In [1]: import numpy as np

In [2]: import numpy.linalg as la

In [3]: np.set_printoptions(precision=3, suppress=True, linewidth=100)

In [4]: mat = np.array([[4, 3, 3, 5],
   ...:     [-5, 5, 3, -4],
   ...:     [-5, 2, 0, -1],
   ...:     [-3, 2, 2, -1],
   ...:     [-1, 0, 1, -3]])

In [5]: mat[:, 1] = -2 * mat[:, 2]

In [6]: mat
Out[6]: 
array([[ 4, -6,  3,  5],
       [-5, -6,  3, -4],
       [-5,  0,  0, -1],
       [-3, -4,  2, -1],
       [-1, -2,  1, -3]])

In [7]: f, g = mat[4], mat[2]

In [8]: f @ f
Out[8]: np.int64(15)

In [9]: f @ g
Out[9]: np.int64(8)

In [10]: pr = (f @ g) / (f @ f) * f

In [11]: g - pr
Out[11]: array([-4.467,  1.067, -0.533,  0.6  ])

In [12]: la.matrix_rank(np.outer(f, g))
Out[12]: np.int64(1)

In [13]: pr
Out[13]: array([-0.533, -1.067,  0.533, -1.6  ])

In [14]: (g - pr) @ f
Out[14]: np.float64(0.0)

In [15]: x0 = np.array([2, 1, 1, 2])

In [16]: h = np.maximum(mat @ x0, 0)

In [17]: mat.T @ h
Out[17]: array([ 60, -90,  45,  75])

In [18]: print(mat * (h > 1e-9)[:, None])
[[ 4 -6  3  5]
 [ 0  0  0  0]
 [ 0  0  0  0]
 [ 0  0  0  0]
 [ 0  0  0  0]]

In [19]: print(np.flatnonzero(h > 1e-9))
[0]

In [20]: np.tanh(mat @ x0)
Out[20]: array([ 1., -1., -1., -1., -1.])

In [21]: t3 = np.stack([mat, -2 * mat, mat[::-1]])

In [22]: t3.shape
Out[22]: (3, 5, 4)

In [23]: print(la.matrix_rank(t3))
[3 3 3]

In [24]: np.einsum("bij,cij->bc", t3, t3)
Out[24]: 
array([[ 243, -486,  116],
       [-486,  972, -232],
       [ 116, -232,  243]])

In [25]: r = la.matrix_rank(mat)

In [26]: r
Out[26]: np.int64(3)

In [27]: ns = la.svd(mat)[2][r:].T

In [28]: np.allclose(mat @ ns, 0)
Out[28]: True

In [29]: ns.shape
Out[29]: (4, 1)

In [30]: [int(la.matrix_rank(np.delete(mat, i, axis=0))) for i in range(5)]
Out[30]: [3, 3, 3, 3, 3]

In [31]: [int(la.matrix_rank(mat[:, :j + 1])) for j in range(4)]
Out[31]: [1, 2, 2, 3]

In [32]: np.round(mat @ ns, 3) + 0
Out[32]: 
array([[0.],
       [0.],
       [0.],
       [0.],
       [0.]])

In [33]: rng = np.random.default_rng(6090)

In [34]: other = mat + rng.integers(-2, 3, (5, 3)) @ rng.integers(-2, 3, (3, 4))

In [35]: other
Out[35]: 
array([[-3, -6,  1,  5],
       [ 0, -4,  3,  0],
       [-5,  1,  5, -4],
       [-5, -1,  5,  0],
       [-1, -1, -2,  1]])

In [36]: print(other - mat)
[[-7  0 -2  0]
 [ 5  2  0  4]
 [ 0  1  5 -3]
 [-2  3  3  1]
 [ 0  1 -3  4]]

In [37]: la.matrix_rank(other - mat, tol=1e-8)
Out[37]: np.int64(3)

In [38]: np.round(la.svd(other - mat, compute_uv=False), 3) + 0
Out[38]: array([9.3  , 8.178, 5.352, 0.   ])

In [39]: m1 = np.load("x.npy")

In [40]: m1
Out[40]: 
array([[-2.,  1.,  0.,  0.],
       [ 0., -2.,  1.,  0.],
       [ 0.,  0., -2.,  1.],
       [ 0.,  0.,  0., -2.]])

In [41]: f, g = m1[0], m1[3]

In [42]: f @ g
Out[42]: np.float64(0.0)

In [43]: f @ f
Out[43]: np.float64(5.0)

In [44]: pr = (f @ g) / (f @ f) * f

In [45]: g - pr
Out[45]: array([ 0.,  0.,  0., -2.])

In [46]: la.matrix_rank(np.outer(f, g))
Out[46]: np.int64(1)

In [47]: print(round(float(la.norm(f + g) ** 2 + la.norm(f - g) ** 2), 3))
18.0

In [48]: np.outer(f, g)
Out[48]: 
array([[-0., -0., -0.,  4.],
       [ 0.,  0.,  0., -2.],
       [ 0.,  0.,  0., -0.],
       [ 0.,  0.,  0., -0.]])

In [49]: K = np.array([[0, 3, 0], [-3, 0, -1], [0, 1, 0]])

In [50]: w1 = np.array([[-5, 9], [-1, 8], [2, -3]])

In [51]: c = np.array([-2, 1])

In [52]: hid = np.maximum(K @ w1 + c, 0)

In [53]: (hid > 0).astype(int)
Out[53]: 
array([[0, 1],
       [1, 0],
       [0, 1]])

In [54]: print((hid > 0).mean(axis=0))
[0.333 0.667]

In [55]: la.matrix_rank(hid)
Out[55]: np.int64(2)

In [56]: W2 = np.array([[2, 7], [1, 9]])

In [57]: print((hid @ W2).round(6).argmax(axis=1))
[1 1 1]

In [58]: w1 @ W2
Out[58]: 
array([[ -1,  46],
       [  6,  65],
       [  1, -13]])

In [59]: x0 = np.array([1, 3, 1])

In [60]: print(round(float(la.det(K)), 3))
0.0

In [61]: np.round(la.eigvals(K).real, 3) + 0
Out[61]: array([0., 0., 0.])

In [62]: x0 @ K @ x0
Out[62]: np.int64(0)

In [63]: q = la.solve(np.eye(3) - K, np.eye(3) + K)

In [64]: print(np.round(q @ q.T, 3) + 0)
[[1. 0. 0.]
 [0. 1. 0.]
 [0. 0. 1.]]

In [65]: print(round(float(la.det(q)), 3))
1.0

In [66]: other = np.array([[2, 2, 1], [-2, 2, -1]])

In [67]: W2 = np.kron(other, K)

In [68]: W2.shape
Out[68]: (6, 9)

In [69]: J = np.loadtxt("w.csv", delimiter=",")

In [70]: J
Out[70]: 
array([[ 0.624, -0.226, -0.526, -0.526, -0.075],
       [-0.226,  0.865, -0.316, -0.316, -0.045],
       [-0.526, -0.316,  0.263, -0.737, -0.105],
       [-0.526, -0.316, -0.737,  0.263, -0.105],
       [-0.075, -0.045, -0.105, -0.105,  0.985]])

In [71]: lab = rng.permutation(5)

In [72]: lab
Out[72]: array([0, 1, 4, 3, 2])

In [73]: other = J[lab][:, lab]

In [74]: other
Out[74]: 
array([[ 0.624, -0.226, -0.075, -0.526, -0.526],
       [-0.226,  0.865, -0.045, -0.316, -0.316],
       [-0.075, -0.045,  0.985, -0.105, -0.105],
       [-0.526, -0.316, -0.105,  0.263, -0.737],
       [-0.526, -0.316, -0.105, -0.737,  0.263]])

In [75]: round(float(la.det(other)), 3), round(la.det(J[lab]), 3)
Out[75]: (-1.0, np.float64(1.0))

In [76]: np.allclose(other, J)
Out[76]: False

In [77]: W2 = np.array([[2, 2, -2], [2, 1, -1], [2, 1, -2]])

In [78]: M = (rng.random((11, 3)) < 0.25) @ W2

In [79]: M
Out[79]: 
array([[ 2,  1, -1],
       [ 0,  0,  0],
       [ 2,  1, -2],
       [ 6,  4, -5],
       [ 2,  1, -1],
       [ 2,  1, -1],
       [ 2,  2, -2],
       [ 2,  2, -2],
       [ 2,  1, -1],
       [ 0,  0,  0],
       [ 0,  0,  0]])

In [80]: hat = M @ la.solve(M.T @ M, M.T)

In [81]: la.matrix_rank(np.eye(11) - hat)
Out[81]: np.int64(8)

In [82]: arr = np.load("mat.npy")

In [83]: arr
Out[83]: 
array([[ 9.,  2.,  9., -4.,  0.],
       [-4.,  4., -1.,  5.,  0.],
       [ 8., -2.,  4.,  9.,  0.],
       [-1.,  7., -4.,  6.,  0.],
       [ 0.,  0.,  0.,  0.,  4.]])

In [84]: x0 = np.array([3, 2, 0, 2, 2])

In [85]: target = arr @ x0

In [86]: print(target)
[23.  6. 38. 23.  8.]

In [87]: print(la.solve(arr, arr[:, 3]))
[ 0.  0. -0.  1.  0.]

In [88]: np.round(la.solve(arr, target + arr[:, 1]), 3) + 0
Out[88]: array([3., 3., 0., 2., 2.])

In [89]: left, sigma, VT = la.svd(arr, full_matrices=False)

In [90]: print((sigma > 1e-8).sum())
5

In [91]: np.allclose(left * sigma @ VT, arr)
Out[91]: True

In [92]: sigma
Out[92]: array([16.391, 13.115,  7.579,  4.   ,  2.984])

In [93]: np.round(left.T @ left, 3) + 0
Out[93]: 
array([[1., 0., 0., 0., 0.],
       [0., 1., 0., 0., 0.],
       [0., 0., 1., 0., 0.],
       [0., 0., 0., 1., 0.],
       [0., 0., 0., 0., 1.]])

In [94]: round(np.sqrt((sigma ** 2).sum()), 3), round(float(la.norm(arr)), 3)
Out[94]: (np.float64(22.869), 22.869)
